$ python -q
>>> import numpy as np
>>> np.set_printoptions(suppress=True, linewidth=120)
>>> M = np.load("test3.npy")
>>> M
array([[2., 0., 0., 0.],
       [0., 1., 0., 0.],
       [0., 2., 2., 0.],
       [0., 1., 0., 1.]])
>>> vec = np.array([5, -4, 4, 7])
>>> y = M @ vec
>>> y
array([10., -4.,  0.,  3.])
>>> np.round(np.linalg.solve(M, M[:, 2]), 2)
array([0., 0., 1., 0.])
>>> np.round(np.linalg.solve(M, y + M[:, 0]), 2)
array([ 6., -4.,  4.,  7.])
>>> np.round(np.linalg.solve(M, 2 * y), 2)
array([10., -8.,  8., 14.])
>>> np.round(np.linalg.solve(M, y), 2)
array([ 5., -4.,  4.,  7.])
>>> M @ M
array([[4., 0., 0., 0.],
       [0., 1., 0., 0.],
       [0., 6., 4., 0.],
       [0., 2., 0., 1.]])
>>> round(float(np.linalg.det(M)), 2)
4.0
>>> q, R = np.linalg.qr(M)
>>> np.round(np.abs(np.diag(R)), 2)
array([2.  , 2.45, 1.15, 0.71])
>>> q.round(2) + 0
array([[ 1.  ,  0.  ,  0.  ,  0.  ],
       [ 0.  , -0.41,  0.58, -0.71],
       [ 0.  , -0.82, -0.58,  0.  ],
       [ 0.  , -0.41,  0.58,  0.71]])
>>> abs(R[0, 0]), round(float(np.linalg.norm(M[:, 0])), 2)
(np.float64(2.0), 2.0)
>>> R.round(2)
array([[ 2.  ,  0.  ,  0.  ,  0.  ],
       [ 0.  , -2.45, -1.63, -0.41],
       [ 0.  ,  0.  , -1.15,  0.58],
       [ 0.  ,  0.  ,  0.  ,  0.71]])
>>> np.trace(q @ q.T)
np.float64(4.0)
>>> np.round(q @ R, 2) + 0
array([[2., 0., 0., 0.],
       [0., 1., 0., 0.],
       [0., 2., 2., 0.],
       [0., 1., 0., 1.]])
>>> np.allclose(R.T @ R, M.T @ M)
True
>>> th = np.radians(120)
>>> R = np.eye(4)
>>> R[2, 2] = R[0, 0] = np.cos(th)
>>> R[2, 0], R[0, 2] = -np.sin(th), np.sin(th)
>>> R.round(2)
array([[-0.5 ,  0.  ,  0.87,  0.  ],
       [ 0.  ,  1.  ,  0.  ,  0.  ],
       [-0.87,  0.  , -0.5 ,  0.  ],
       [ 0.  ,  0.  ,  0.  ,  1.  ]])
>>> Y = M @ R.T
>>> round(np.linalg.det(R), 2), round(float(np.trace(R)), 2)
(np.float64(1.0), 1.0)
>>> np.round(np.abs(Y - M).max(axis=0), 2)
array([3., 0., 3., 0.])
>>> np.allclose(np.linalg.norm(M, axis=1), np.linalg.norm(Y, axis=1))
True
>>> u, r1 = M[2], M[0]
>>> u @ u
np.float64(8.0)
>>> u @ r1
np.float64(0.0)
>>> p = (u @ r1) / (u @ u) * u
>>> p
array([0., 0., 0., 0.])
>>> (r1 - p) @ u
np.float64(0.0)
>>> np.outer(u, r1)
array([[0., 0., 0., 0.],
       [4., 0., 0., 0.],
       [4., 0., 0., 0.],
       [0., 0., 0., 0.]])
>>> np.round(np.linalg.norm(u + r1) ** 2 + np.linalg.norm(u - r1) ** 2, 2)
np.float64(24.0)
>>> F = np.load("block19.npy")
>>> F
array([[ 1,  1, -1, -1,  1,  1, -1, -1],
       [ 1,  1, -1, -1, -1, -1,  1,  1],
       [ 1,  1,  1,  1, -1, -1, -1, -1],
       [ 1, -1, -1,  1,  1, -1, -1,  1]])
>>> F.ravel(order="F")
array([ 1,  1,  1,  1,  1,  1,  1, -1, -1, -1,  1, -1, -1, -1,  1,  1,  1, -1, -1,  1,  1, -1, -1, -1, -1,  1, -1, -1,
       -1,  1, -1,  1])
>>> t3 = F.reshape(4, 2, -1)
>>> np.einsum("ihd,ihd->ih", t3, t3)
array([[4, 4],
       [4, 4],
       [4, 4],
       [4, 4]])
>>> np.swapaxes(t3, 1, 2)[1]
array([[ 1, -1],
       [ 1, -1],
       [-1,  1],
       [-1,  1]])
>>> t3.transpose(1, 0, 2)
array([[[ 1,  1, -1, -1],
        [ 1,  1, -1, -1],
        [ 1,  1,  1,  1],
        [ 1, -1, -1,  1]],

       [[ 1,  1, -1, -1],
        [-1, -1,  1,  1],
        [-1, -1, -1, -1],
        [ 1, -1, -1,  1]]])
>>> t3.sum(axis=1)
array([[ 2,  2, -2, -2],
       [ 0,  0,  0,  0],
       [ 0,  0,  0,  0],
       [ 2, -2, -2,  2]])
>>> np.einsum("ihd,jhd->hij", t3, t3).shape
(2, 4, 4)
>>> feats = np.load("w.npy")
>>> feats
array([[ 0,  0,  5,  0],
       [ 0, -3,  0,  0],
       [ 0,  0,  0,  1],
       [-3,  0,  0,  0]])
>>> # splits into 2 blocks
>>> np.round(np.linalg.det(feats), 2)
np.float64(45.0)
>>> np.flatnonzero(np.linalg.matrix_power((feats != 0) + (feats.T != 0) + np.eye(4), 4)[3])
array([0, 2, 3])
>>> feats @ feats
array([[  0,   0,   0,   5],
       [  0,   9,   0,   0],
       [ -3,   0,   0,   0],
       [  0,   0, -15,   0]])
>>> (np.linalg.matrix_power((feats != 0) + (feats.T != 0) + np.eye(4), 4) > 0).astype(int)
array([[1, 0, 1, 1],
       [0, 1, 0, 0],
       [1, 0, 1, 1],
       [1, 0, 1, 1]])
>>> u = np.array([3, 1])
>>> np.array([np.convolve(row, u, "same") for row in feats])
array([[ 0,  0, 15,  5],
       [ 0, -9, -3,  0],
       [ 0,  0,  0,  3],
       [-9, -3,  0,  0]])
>>> np.polyval(u, feats[1])
array([ 1, -8,  1,  1])
>>> np.round(np.linalg.norm(feats, axis=0), 2)
array([3., 3., 5., 1.])
>>> m1 = np.diag(np.array([1, 8, -8, 3, 8]))
>>> m1
array([[ 1,  0,  0,  0,  0],
       [ 0,  8,  0,  0,  0],
       [ 0,  0, -8,  0,  0],
       [ 0,  0,  0,  3,  0],
       [ 0,  0,  0,  0,  8]])
>>> np.prod(np.diag(m1)), round(float(np.linalg.det(m1)), 2)
(np.int64(-1536), -1536.0)
>>> [int(np.linalg.matrix_rank(np.linalg.matrix_power(m1, p))) for p in range(1, 6)]
[5, 5, 5, 5, 5]
>>> m1 @ m1
array([[ 1,  0,  0,  0,  0],
       [ 0, 64,  0,  0,  0],
       [ 0,  0, 64,  0,  0],
       [ 0,  0,  0,  9,  0],
       [ 0,  0,  0,  0, 64]])
>>> def softmax(z):
...     e = np.exp(z - z.max(axis=-1, keepdims=True))
...     return e / e.sum(axis=-1, keepdims=True)
... 
>>> np.round(softmax(m1[3]), 2)
array([0.04, 0.04, 0.04, 0.83, 0.04])
>>> S = m1 @ m1.T / np.sqrt(5)
>>> np.round(softmax(S), 2) + 0
array([[0.28, 0.18, 0.18, 0.18, 0.18],
       [0.  , 1.  , 0.  , 0.  , 0.  ],
       [0.  , 0.  , 1.  , 0.  , 0.  ],
       [0.02, 0.02, 0.02, 0.93, 0.02],
       [0.  , 0.  , 0.  , 0.  , 1.  ]])
>>> np.round(softmax(S)[3] @ m1, 2)
array([ 0.02,  0.13, -0.13,  2.8 ,  0.13])
>>> softmax(S).round(6).argmax(axis=1)
array([0, 1, 2, 3, 4])
>>> np.round(softmax(S + np.triu(np.full(S.shape, -np.inf), 1)), 2) + 0
array([[1.  , 0.  , 0.  , 0.  , 0.  ],
       [0.  , 1.  , 0.  , 0.  , 0.  ],
       [0.  , 0.  , 1.  , 0.  , 0.  ],
       [0.02, 0.02, 0.02, 0.95, 0.  ],
       [0.  , 0.  , 0.  , 0.  , 1.  ]])
>>> m1 @ m1.T
array([[ 1,  0,  0,  0,  0],
       [ 0, 64,  0,  0,  0],
       [ 0,  0, 64,  0,  0],
       [ 0,  0,  0,  9,  0],
       [ 0,  0,  0,  0, 64]])
>>> np.round(np.linalg.pinv(m1), 2)
array([[ 1.  ,  0.  ,  0.  ,  0.  ,  0.  ],
       [ 0.  ,  0.12,  0.  ,  0.  ,  0.  ],
       [ 0.  ,  0.  , -0.12,  0.  ,  0.  ],
       [ 0.  ,  0.  ,  0.  ,  0.33,  0.  ],
       [ 0.  ,  0.  ,  0.  ,  0.  ,  0.12]])
>>> m1.T @ m1
array([[ 1,  0,  0,  0,  0],
       [ 0, 64,  0,  0,  0],
       [ 0,  0, 64,  0,  0],
       [ 0,  0,  0,  9,  0],
       [ 0,  0,  0,  0, 64]])
>>> J = np.load("dump.npy")
>>> J
array([[5., 1., 0., 0., 0., 0.],
       [0., 5., 1., 0., 0., 0.],
       [0., 0., 5., 1., 0., 0.],
       [0., 0., 0., 5., 1., 0.],
       [0., 0., 0., 0., 5., 1.],
       [0., 0., 0., 0., 0., 5.]])
>>> # triangular, det is the product of the diagonal
>>> u = np.array([7, 0, 7, 6, 5, 1])
>>> Y = J + np.outer(u, np.eye(6)[0])
>>> round(np.linalg.det(Y) / np.linalg.det(J), 2), np.round(1 + np.linalg.solve(J, u)[0], 2)
(np.float64(2.45), np.float64(2.45))
>>> Y
array([[12.,  1.,  0.,  0.,  0.,  0.],
       [ 0.,  5.,  1.,  0.,  0.,  0.],
       [ 7.,  0.,  5.,  1.,  0.,  0.],
       [ 6.,  0.,  0.,  5.,  1.,  0.],
       [ 5.,  0.,  0.,  0.,  5.,  1.],
       [ 1.,  0.,  0.,  0.,  0.,  5.]])
>>> np.linalg.matrix_rank(Y - J)
np.int64(1)
>>> A = np.array([[9, 9, 7, 8, 6, 9],
...     [13, 13, 11, 12, 10, 13],
...     [6, 6, 4, 5, 3, 6],
...     [5, 5, 3, 4, 2, 5],
...     [6, 6, 4, 5, 3, 6],
...     [8, 8, 6, 7, 5, 8]])
>>> A
array([[ 9,  9,  7,  8,  6,  9],
       [13, 13, 11, 12, 10, 13],
       [ 6,  6,  4,  5,  3,  6],
       [ 5,  5,  3,  4,  2,  5],
       [ 6,  6,  4,  5,  3,  6],
       [ 8,  8,  6,  7,  5,  8]])
>>> rng = np.random.default_rng(161481)
>>> labels = rng.permutation(6)
>>> labels
array([2, 4, 1, 3, 0, 5])
>>> Y = A[labels][:, labels]
>>> np.round(np.linalg.det(Y), 2), round(float(np.linalg.det(A[labels])), 2)
(np.float64(0.0), 0.0)
>>> np.round(np.sort(np.abs(np.linalg.eigvals(Y))), 2) + 0
array([ 0.  ,  0.  ,  0.  ,  0.  ,  1.69, 42.69])
>>> np.diag(Y)
array([ 4,  3, 13,  4,  9,  8])
>>> np.round(softmax(A[4] + -1), 2)
array([0.28, 0.28, 0.04, 0.1 , 0.01, 0.28])
>>> np.round(softmax(A[4]), 2)
array([0.28, 0.28, 0.04, 0.1 , 0.01, 0.28])
>>> np.round(softmax(10 * A[4]), 2) + 0
array([0.33, 0.33, 0.  , 0.  , 0.  , 0.33])
>>> S = A @ A.T / np.sqrt(6)
>>> softmax(S).round(6).argmax(axis=1)
array([1, 1, 1, 1, 1, 1])
>>> softmax(S)[4] @ A
array([13., 13., 11., 12., 10., 13.])
>>> np.round(softmax(S), 2) + 0
array([[0., 1., 0., 0., 0., 0.],
       [0., 1., 0., 0., 0., 0.],
       [0., 1., 0., 0., 0., 0.],
       [0., 1., 0., 0., 0., 0.],
       [0., 1., 0., 0., 0., 0.],
       [0., 1., 0., 0., 0., 0.]])
>>> mat = np.array([[0, 7, 0], [0, 0, 0], [9, 4, 0], [0, 0, 0], [0, 0, 0], [9, 0, 0]])
>>> labels = rng.permutation(5)
>>> labels
array([0, 2, 3, 1, 4])
>>> Y = m1[labels][:, labels]
>>> np.allclose(Y, m1)
False
>>> Uu, sigma, Vh = np.linalg.svd(mat)
>>> np.argmax(sigma[:-1] / (sigma[1:] + 1e-6)) + 1
np.int64(2)
>>> sigma.round(2)
array([13.19,  7.29,  0.  ])
>>> Y = Uu[:, :2] @ np.diag(sigma[:2]) @ Vh[:2]
>>> np.round(np.linalg.norm(mat - Y, 2), 2), sigma[2]
(np.float64(0.0), np.float64(0.0))
>>> K = np.load("mat.npy")
>>> K.round(2)
array([[ 0.31, -0.95,  0.  ,  0.  ],
       [ 0.95,  0.31,  0.  ,  0.  ],
       [ 0.  ,  0.  ,  1.  ,  0.  ],
       [ 0.  ,  0.  ,  0.  ,  1.  ]])
>>> labels = rng.permutation(4)
>>> labels
array([1, 0, 3, 2])
>>> Y = K[labels][:, labels]
>>> Y.round(2)
array([[ 0.31,  0.95,  0.  ,  0.  ],
       [-0.95,  0.31,  0.  ,  0.  ],
       [ 0.  ,  0.  ,  1.  ,  0.  ],
       [ 0.  ,  0.  ,  0.  ,  1.  ]])
>>> np.round(np.sort(np.abs(np.linalg.eigvals(Y))), 2)
array([1., 1., 1., 1.])
>>> np.allclose(Y, K)
False
>>> np.round(np.trace(Y), 2)
np.float64(2.62)
>>> round(float(np.linalg.det(Y)), 2), round(np.linalg.det(K[labels]), 2)
(1.0, np.float64(1.0))
>>> Y = K / np.sqrt((K ** 2).mean(axis=1, keepdims=True))
>>> Y[2]
array([0., 0., 2., 0.])
>>> np.round(K - K.mean(axis=1, keepdims=True), 2)
array([[ 0.47, -0.79,  0.16,  0.16],
       [ 0.64, -0.01, -0.32, -0.32],
       [-0.25, -0.25,  0.75, -0.25],
       [-0.25, -0.25, -0.25,  0.75]])
